% python3 -q
>>> import numpy as np
>>> np.set_printoptions(precision=2, suppress=True, linewidth=140, floatmode="fixed")
>>> rd = lambda a: np.round(a, 2) + 0
>>> J = -3 * np.eye(5) + np.ones((5, 5))
>>> J
array([[-2.00,  1.00,  1.00,  1.00,  1.00],
       [ 1.00, -2.00,  1.00,  1.00,  1.00],
       [ 1.00,  1.00, -2.00,  1.00,  1.00],
       [ 1.00,  1.00,  1.00, -2.00,  1.00],
       [ 1.00,  1.00,  1.00,  1.00, -2.00]])
>>> w, V = np.linalg.eig(J)
>>> rd(J @ V[:, 0] - w[0] * V[:, 0])
array([0.00, 0.00, 0.00, 0.00, 0.00])
>>> rd(np.sort(np.linalg.eigvals(J.T)))
array([-3.00, -3.00, -3.00, -3.00,  2.00])
>>> A2 = np.array([[-3, 9, -4], [-7, 7, -5]])
>>> Z = np.kron(A2, J)
>>> Z.shape
(10, 15)
>>> try:
...     np.linalg.cholesky(J)
... except np.linalg.LinAlgError as e:
...     print("failed:", e)
... 
failed: Matrix is not positive definite
>>> [round(float(np.linalg.det(J[:i, :i])), 2) + 0 for i in range(1, 6)]
[-2.0, 3.0, 0.0, -27.0, 162.0]
>>> rd(np.linalg.eigvals(J))
array([-3.00,  2.00, -3.00, -3.00, -3.00])
>>> np.einsum("ij,ji->", J, J)
np.float64(40.0)
>>> X = np.array([[-4, 2, 3], [4, -4, 1], [-5, -2, -5]])
>>> X[1] = X[2]
>>> X
array([[-4,  2,  3],
       [-5, -2, -5],
       [-5, -2, -5]])
>>> W = np.array([[3, 0, 3, 5, 2], [1, 2, 1, 0, 1], [4, 2, 2, 3, 4]])
>>> c = np.array([1, 1, -2, -3, 3])
>>> H = np.maximum(X @ W + c, 0)
>>> rd((H > 0).mean(axis=0))
array([0.33, 0.33, 0.00, 0.00, 0.33])
>>> H
array([[ 3, 11,  0,  0,  9],
       [ 0,  0,  0,  0,  0],
       [ 0,  0,  0,  0,  0]])
>>> np.linalg.matrix_rank(H)
np.int64(1)
>>> Z = np.array([[1, 2, 0], [0, 0, 1], [0, 2, 1], [0, 1, 1], [0, 2, 2]])
>>> W @ Z
array([[ 3, 21, 12],
       [ 1,  6,  5],
       [ 4, 23, 15]])
>>> np.linalg.lstsq(H[:-1].T, H[-1])[2]
np.int32(1)
>>> m1 = np.load("a.npy")
>>> m1
array([[-2.00,  0.00],
       [ 0.00, -5.00]])
>>> w, V = np.linalg.eigh(m1)
>>> V @ np.diag(w) @ V.T
array([[-2.00,  0.00],
       [ 0.00, -5.00]])
>>> np.unique(w.round(6) + 0, return_counts=True)[1]
array([1, 1])
>>> w
array([-5.00, -2.00])
>>> (w > 1e-8).sum(), (w < -1e-8).sum()
(np.int64(0), np.int64(2))
>>> rd(np.linalg.eigvalsh(m1 + -3 * np.eye(2)))
array([-8.00, -5.00])
>>> m1 - m1[0]
array([[ 0.00,  0.00],
       [ 2.00, -5.00]])
>>> rd(np.linalg.norm(m1))
np.float64(5.39)
>>> m1.sum(axis=0)
array([-2.00, -5.00])
>>> rd(np.linalg.svd(m1, compute_uv=False))
array([5.00, 2.00])
>>> np.unravel_index(np.abs(m1).argmax(), m1.shape)
(np.int64(1), np.int64(1))
>>> np.diff(m1, axis=0)
array([[ 2.00, -5.00]])
>>> m1[:, 2]
Traceback (most recent call last):
  File "<python-input-41>", line 1, in <module>
    m1[:, 2]
    ~~^^^^^^
IndexError: index 2 is out of bounds for axis 1 with size 2
>>> w, V = np.linalg.eigh(m1)
>>> x = np.array([2, -3])
>>> rd(np.linalg.eigvalsh(m1[1:, 1:]))
array([-5.00])
>>> np.abs(m1).sum(axis=1).max(), np.abs(w).max()
(np.float64(5.0), np.float64(5.0))
>>> (np.sign(V[:, -1].round(6)) == np.sign(V[0, -1].round(6))).astype(int)
array([1, 0])
>>> V * np.abs(w) @ V.T
array([[2.00, 0.00],
       [0.00, 5.00]])
>>> x @ m1 @ x
np.float64(-53.0)
>>> V * np.maximum(w, 0) @ V.T
array([[0.00, 0.00],
       [0.00, 0.00]])
>>> blk = np.stack([m1, -3 * m1, m1[::-1]])
>>> blk.sum(axis=0)
array([[ 4.00, -5.00],
       [-2.00, 10.00]])
>>> np.linalg.matrix_rank(blk.reshape(3, -1))
np.int64(2)
>>> np.linalg.matrix_rank(blk)
array([2, 2, 2])
>>> blk.shape
(3, 2, 2)
>>> mat = np.load("sample2.npy")
>>> mat
array([[ 0,  4,  2,  0,  4,  2],
       [ 4, -6, -2,  4, -6, -2],
       [ 4, -2,  2,  4, -2,  2],
       [ 0,  2,  1,  0,  4,  2],
       [ 2, -3, -1,  4, -6, -2],
       [ 2, -1,  1,  4, -2,  2]])
>>> A2 = np.array([[1, 5, 9], [6, 1, 1], [1, 0, 7], [2, 5, 0], [3, 6, 0], [2, 3, 7]])
>>> np.einsum("ik,kj->ij", mat, A2)
array([[ 42,  34,  32],
       [-48,  -8,   2],
       [  0,  32,  62],
       [ 29,  32,  23],
       [-31, -15,  -6],
       [  3,  23,  38]])
>>> np.einsum("ik,kj->ji", mat, A2)
array([[ 42, -48,   0,  29, -31,   3],
       [ 34,  -8,  32,  32, -15,  23],
       [ 32,   2,  62,  23,  -6,  38]])
>>> A2.T @ mat.T
array([[ 42, -48,   0,  29, -31,   3],
       [ 34,  -8,  32,  32, -15,  23],
       [ 32,   2,  62,  23,  -6,  38]])
>>> np.einsum("ij,ij->i", mat, mat)
array([ 40, 112,  48,  25,  70,  30])
>>> rng = np.random.default_rng(85)
>>> lab = rng.permutation(6)
>>> A2 = mat[:, lab] * rng.choice([-1, 1], 6)
>>> A2
array([[ 0, -4,  0,  2,  4,  2],
       [ 4,  6, -4, -2, -6, -2],
       [ 4,  2, -4,  2, -2,  2],
       [ 0, -4,  0,  1,  2,  2],
       [ 4,  6, -2, -1, -3, -2],
       [ 4,  2, -2,  1, -1,  2]])
>>> U, _, VT = np.linalg.svd(mat.T @ A2)
>>> lab
array([3, 4, 0, 2, 1, 5])
>>> rd(U @ VT)
array([[ 0.00,  0.00, -1.00,  0.00,  0.00,  0.00],
       [ 0.00,  0.00,  0.00,  0.00,  1.00,  0.00],
       [ 0.00,  0.00,  0.00,  1.00,  0.00,  0.00],
       [ 1.00,  0.00,  0.00,  0.00,  0.00,  0.00],
       [ 0.00, -1.00,  0.00,  0.00,  0.00,  0.00],
       [ 0.00,  0.00,  0.00,  0.00,  0.00,  1.00]])
>>> C2 = mat.T @ mat
>>> np.allclose(C2, C2.T)
True
>>> C2
array([[ 40, -40,   0,  48, -48,   0],
       [-40,  70,  20, -48,  84,  24],
       [  0,  20,  15,   0,  24,  18],
       [ 48, -48,   0,  64, -64,   0],
       [-48,  84,  24, -64, 112,  32],
       [  0,  24,  18,   0,  32,  24]])
>>> np.linalg.matrix_rank(C2)
np.int64(6)
>>> feats = np.load("mat.npy")
>>> feats
array([[  4.97,   3.08,   5.16],
       [ -6.20,  -0.95,  -8.68],
       [ -9.61,   2.36, -11.97]])
>>> lab = rng.permutation(3)
>>> lab
array([2, 0, 1])
>>> A2 = feats[lab][:, lab]
>>> A2
array([[-11.97,  -9.61,   2.36],
       [  5.16,   4.97,   3.08],
       [ -8.68,  -6.20,  -0.95]])
>>> np.allclose(A2, feats)
False
>>> rd(np.trace(A2))
np.float64(-7.95)
>>> rd(np.sort(np.abs(np.linalg.eigvals(A2))))
array([1.32, 6.97, 6.97])
>>> rd(np.linalg.det(A2)), rd(np.linalg.det(feats[lab]))
(np.float64(64.05), np.float64(64.05))
>>> arr = np.loadtxt("test4.csv", delimiter=",")
>>> arr
array([[ 1.54,  0.22,  0.77, -1.65],
       [-1.26, -0.18, -0.63,  1.35]])
>>> U, sigma, VT = np.linalg.svd(arr)
>>> rd(sigma)
array([3.09, 0.00])
>>> A2 = U[:, :1] @ np.diag(sigma[:1]) @ VT[:1]
>>> np.linalg.matrix_rank(A2)
np.int64(1)
>>> rd(np.linalg.norm(arr - A2) / np.linalg.norm(arr))
np.float64(0.0)
>>> rd(np.abs(arr - A2).max())
np.float64(0.0)
>>> np.linalg.matrix_rank(arr, rtol=0.05)
np.int64(1)
